In [1]: import numpy as np

In [2]: np.set_printoptions(suppress=True, linewidth=100)

In [3]: m1 = np.load("arr.npy")

In [4]: print(m1.round(2))
[[-3.42  2.13 -2.56 -1.49]
 [-2.35  0.38  4.21 -1.27]
 [ 0.21 -3.19 -0.73 -3.78]
 [-2.78 -3.19 -0.47  2.62]]

In [5]: Q = m1.astype(float).copy()

In [6]: for j in range(4):
   ...:     Q[:, j] -= Q[:, :j] @ (Q[:, :j].T @ Q[:, j])
   ...:     Q[:, j] /= np.linalg.norm(Q[:, j])
   ...: 

In [7]: print(np.round(Q.T @ Q, 2) + 0)
[[1. 0. 0. 0.]
 [0. 1. 0. 0.]
 [0. 0. 1. 0.]
 [0. 0. 0. 1.]]

In [8]: print(np.round(Q.T @ m1, 2) + 0)
[[5. 0. 0. 0.]
 [0. 5. 0. 0.]
 [0. 0. 5. 0.]
 [0. 0. 0. 5.]]

In [9]: Q, vecs = np.linalg.qr(m1[:, :1])[0], np.linalg.qr(m1[:, 1:])[0]

In [10]: sv = np.linalg.svd(Q.T @ vecs, compute_uv=False)

In [11]: print(round(float(np.linalg.norm(Q @ Q.T - vecs @ vecs.T, 2)), 2))
1.0

In [12]: print(np.round(np.degrees(np.arccos(sv.clip(0, 1))), 2))
[90.]

In [13]: print(sv.round(2) + 0)
[0.]

In [14]: print((sv > 0.9).sum())
0

In [15]: P = np.triu(np.array([[1, 2, 1, 1], [1, 1, 2, 2], [2, 2, 1, 0], [2, 2, 2, 0]]), 1) + np.eye(4)

In [16]: other = P @ m1 @ np.linalg.inv(P)

In [17]: print(np.round(P @ m1 - m1 @ P, 2))
[[-7.27  1.23  6.38 -4.53]
 [-5.13 -8.05 -0.82 -0.72]
 [ 0.   -0.43  6.16  6.16]
 [ 0.    5.56  9.16  9.16]]

In [18]: print(np.round(np.linalg.det(other), 2))
-625.0

In [19]: print(np.round(np.trace(other), 2), np.round(np.trace(m1), 2))
-1.14 -1.14

In [20]: u = np.array([-2, 0, -6, -9])

In [21]: other = m1 + np.outer(u, np.eye(4)[3])

In [22]: print(other.round(2))
[[-3.42  2.13 -2.56 -3.49]
 [-2.35  0.38  4.21 -1.27]
 [ 0.21 -3.19 -0.73 -9.78]
 [-2.78 -3.19 -0.47 -6.38]]

In [23]: print(np.linalg.matrix_rank(other - m1))
1
